$ ipython --no-banner

In [1]: import numpy as np

In [2]: np.set_printoptions(suppress=True, linewidth=140)

In [3]: rd = lambda a: np.round(a, 3) + 0

In [4]: m1 = np.load("layer8.npy")

In [5]: m1
Out[5]: 
array([[1., 2., 0., 0.],
       [2., 1., 2., 0.],
       [0., 2., 0., 2.],
       [0., 0., 2., 1.]])

In [6]: # symmetric

In [7]: q = m1.astype(float).copy()

In [8]: for j in range(4):
   ...:     q[:, j] -= q[:, :j] @ (q[:, :j].T @ q[:, j])
   ...:     q[:, j] /= np.linalg.norm(q[:, j])
   ...: 

In [9]: rd(q.T @ q)
Out[9]: 
array([[1., 0., 0., 0.],
       [0., 1., 0., 0.],
       [0., 0., 1., 0.],
       [0., 0., 0., 1.]])

In [10]: out = np.array([[1, -1, -1], [-2, 1, -2], [-1, -1, 0], [-2, 1, 2]])

In [11]: np.vstack([m1, out.T]).shape
Out[11]: (7, 4)

In [12]: np.einsum("ik,kj->ji", m1, out)
Out[12]: 
array([[-3., -2., -8., -4.],
       [ 1., -3.,  4., -1.],
       [-5., -4.,  0.,  2.]])

In [13]: np.linalg.matrix_rank(np.vstack([m1, out.T]))
Out[13]: np.int64(4)

In [14]: np.einsum("ij->j", m1)
Out[14]: array([3., 5., 4., 3.])

In [15]: np.linalg.matrix_rank(m1 @ out)
Out[15]: np.int64(3)

In [16]: rd(np.linalg.det(m1.T))
Out[16]: np.float64(8.0)

In [17]: rd(np.poly(m1))
Out[17]: array([ 1., -3., -9., 19.,  8.])

In [18]: rd(np.linalg.det(m1[::-1]))
Out[18]: np.float64(8.0)

In [19]: rd(np.linalg.det(2 * m1)), rd(np.linalg.det(m1))
Out[19]: (np.float64(128.0), np.float64(8.0))

In [20]: np.kron(np.eye(2, dtype=int), m1)
Out[20]: 
array([[1., 2., 0., 0., 0., 0., 0., 0.],
       [2., 1., 2., 0., 0., 0., 0., 0.],
       [0., 2., 0., 2., 0., 0., 0., 0.],
       [0., 0., 2., 1., 0., 0., 0., 0.],
       [0., 0., 0., 0., 1., 2., 0., 0.],
       [0., 0., 0., 0., 2., 1., 2., 0.],
       [0., 0., 0., 0., 0., 2., 0., 2.],
       [0., 0., 0., 0., 0., 0., 2., 1.]])

In [21]: rd(np.linalg.eigvals(m1))
Out[21]: array([-2.656, -0.366,  3.928,  2.094])

In [22]: np.einsum("ii->", m1)
Out[22]: np.float64(3.0)

In [23]: r0 = np.array([3, -3, 3, -2])

In [24]: out = m1 + np.outer(r0, np.eye(4)[2])

In [25]: np.linalg.matrix_rank(np.linalg.inv(out) - np.linalg.inv(m1), tol=1e-8)
Out[25]: np.int64(1)

In [26]: arr = np.array([[0, 5, 0],
    ...:     [0, 5, 0],
    ...:     [0, 6, 2],
    ...:     [0, 6, 8],
    ...:     [0, 9, 11],
    ...:     [2, 5, 7],
    ...:     [3, 6, 11],
    ...:     [0, 5, 4],
    ...:     [0, 9, 17],
    ...:     [2, 5, 7],
    ...:     [4, 7, 15],
    ...:     [5, 8, 19],
    ...:     [2, 8, 16],
    ...:     [0, 9, 17]])

In [27]: # rows 0 and 1 are equal

In [28]: D = np.linalg.norm(arr[:, None] - arr[None], axis=-1)

In [29]: np.unravel_index(D.round(6).argmax(), D.shape)
Out[29]: (np.int64(0), np.int64(11))

In [30]: np.flatnonzero(D[5] < D.mean() / 2)
Out[30]: array([3, 5, 7, 9])

In [31]: rd(np.linalg.norm(arr - arr.mean(axis=0), axis=1))
Out[31]: array([ 9.796,  9.796,  7.707,  2.13 ,  3.041,  3.134,  2.322,  5.949,  7.899,  3.134,  6.08 , 10.224,  6.609,  7.899])

In [32]: np.linalg.matrix_rank(D ** 2)
Out[32]: np.int64(5)

In [33]: rd(D[:5, :5])
Out[33]: 
array([[ 0.   ,  0.   ,  2.236,  8.062, 11.705],
       [ 0.   ,  0.   ,  2.236,  8.062, 11.705],
       [ 2.236,  2.236,  0.   ,  6.   ,  9.487],
       [ 8.062,  8.062,  6.   ,  0.   ,  4.243],
       [11.705, 11.705,  9.487,  4.243,  0.   ]])

In [34]: proj = arr @ np.linalg.solve(arr.T @ arr, arr.T)

In [35]: rd(np.diag(proj))
Out[35]: array([0.255, 0.255, 0.238, 0.088, 0.197, 0.094, 0.151, 0.086, 0.357, 0.094, 0.26 , 0.42 , 0.146, 0.357])

In [36]: rd(np.linalg.eigvalsh(proj))
Out[36]: array([0., 0., 0., 0., 0., 0., 0., 0., 0., 0., 0., 1., 1., 1.])

In [37]: rd(proj @ arr[:, 2])
Out[37]: array([ 0.,  0.,  2.,  8., 11.,  7., 11.,  4., 17.,  7., 15., 19., 16., 17.])

In [38]: rng = np.random.default_rng(36383)

In [39]: idx = rng.integers(0, 2, 4)

In [40]: X = (idx[:, None] == idx) * 4 + np.eye(4)

In [41]: X
Out[41]: 
array([[5., 4., 0., 0.],
       [4., 5., 0., 0.],
       [0., 0., 5., 4.],
       [0., 0., 4., 5.]])

In [42]: vals, evecs = np.linalg.eigh(X)

In [43]: np.unique(vals.round(6) + 0, return_counts=True)[1]
Out[43]: array([2, 2])

In [44]: (vals > 1e-8).sum(), (vals < -1e-8).sum()
Out[44]: (np.int64(4), np.int64(0))

In [45]: rd(evecs @ np.diag(vals) @ evecs.T)
Out[45]: 
array([[5., 4., 0., 0.],
       [4., 5., 0., 0.],
       [0., 0., 5., 4.],
       [0., 0., 4., 5.]])

In [46]: vals.sum(), np.trace(X)
Out[46]: (np.float64(20.0), np.float64(20.0))

In [47]: rd(np.linalg.eigvalsh(X + -2 * np.eye(4)))
Out[47]: array([-1., -1.,  7.,  7.])

In [48]: rd(evecs.T @ evecs)
Out[48]: 
array([[1., 0., 0., 0.],
       [0., 1., 0., 0.],
       [0., 0., 1., 0.],
       [0., 0., 0., 1.]])

In [49]: rd(evecs.T @ X @ evecs)
Out[49]: 
array([[1., 0., 0., 0.],
       [0., 1., 0., 0.],
       [0., 0., 9., 0.],
       [0., 0., 0., 9.]])

In [50]: q, evecs = np.linalg.qr(X[:, :2])[0], np.linalg.qr(X[:, 2:])[0]

In [51]: s = np.linalg.svd(q.T @ evecs, compute_uv=False)

In [52]: rd(np.linalg.norm(q @ q.T - evecs @ evecs.T, 2))
Out[52]: np.float64(1.0)

In [53]: rd(np.linalg.det(X))
Out[53]: np.float64(81.0)

In [54]: np.allclose(X, X.T)
Out[54]: True

In [55]: np.allclose(X @ X.T, X.T @ X)
Out[55]: True

In [56]: X @ X
Out[56]: 
array([[41., 40.,  0.,  0.],
       [40., 41.,  0.,  0.],
       [ 0.,  0., 41., 40.],
       [ 0.,  0., 40., 41.]])

In [57]: (X + X.T) / 2
Out[57]: 
array([[5., 4., 0., 0.],
       [4., 5., 0., 0.],
       [0., 0., 5., 4.],
       [0., 0., 4., 5.]])

In [58]: rd(np.sort(np.abs(np.linalg.eigvals(X))))
Out[58]: array([1., 1., 9., 9.])

In [59]: rd(np.abs(np.linalg.eigvals(X)).max())
Out[59]: np.float64(9.0)

In [60]: rd(np.linalg.matrix_power(X, 4))
Out[60]: 
array([[3281., 3280.,    0.,    0.],
       [3280., 3281.,    0.,    0.],
       [   0.,    0., 3281., 3280.],
       [   0.,    0., 3280., 3281.]])

In [61]: proj = np.triu(np.array([[0, 2, -2, 1], [1, 3, 3, 1], [0, 2, 1, -3], [-2, 3, -1, -2]]), 1) + np.eye(4)

In [62]: out = proj @ X @ np.linalg.inv(proj)

In [63]: proj @ X - X @ proj
Out[63]: 
array([[  8.,   0.,  -8., -12.],
       [  0.,  -8.,  12.,   8.],
       [  0.,   0., -12.,   0.],
       [  0.,   0.,   0.,  12.]])

In [64]: np.linalg.matrix_rank(out)
Out[64]: np.int64(4)

In [65]: data = np.loadtxt("mat.csv", delimiter=",")

In [66]: rd(data)
Out[66]: 
array([[ 0.873, -2.47 , -0.611,  0.011],
       [ 0.653,  0.251,  0.334, -2.323],
       [-0.414,  0.633, -2.876, -0.344]])

In [67]: theta = np.radians(30)

In [68]: Rm = np.eye(4)

In [69]: Rm[2, 2] = Rm[3, 3] = np.cos(theta)

In [70]: Rm[2, 3], Rm[3, 2] = -np.sin(theta), np.sin(theta)

In [71]: rd(Rm)
Out[71]: 
array([[ 1.   ,  0.   ,  0.   ,  0.   ],
       [ 0.   ,  1.   ,  0.   ,  0.   ],
       [ 0.   ,  0.   ,  0.866, -0.5  ],
       [ 0.   ,  0.   ,  0.5  ,  0.866]])

In [72]: out = data @ Rm.T

In [73]: rd(np.abs(out - data).max(axis=0))
Out[73]: array([0.   , 0.   , 1.117, 1.392])

In [74]: U, s, vt = np.linalg.svd(Rm, full_matrices=False)

In [75]: np.sqrt((s ** 2).sum()), rd(np.linalg.norm(Rm))
Out[75]: (np.float64(2.0), np.float64(2.0))

In [76]: U.shape, s.shape, vt.shape
Out[76]: ((4, 4), (4,), (4, 4))

In [77]: vt @ vt.T
Out[77]: 
array([[1., 0., 0., 0.],
       [0., 1., 0., 0.],
       [0., 0., 1., 0.],
       [0., 0., 0., 1.]])

In [78]: (s > 1e-8).sum()
Out[78]: np.int64(4)

In [79]: s / s[0]
Out[79]: array([1., 1., 1., 1.])

In [80]: rd(U.T @ Rm @ vt.T)
Out[80]: 
array([[1., 0., 0., 0.],
       [0., 1., 0., 0.],
       [0., 0., 1., 0.],
       [0., 0., 0., 1.]])
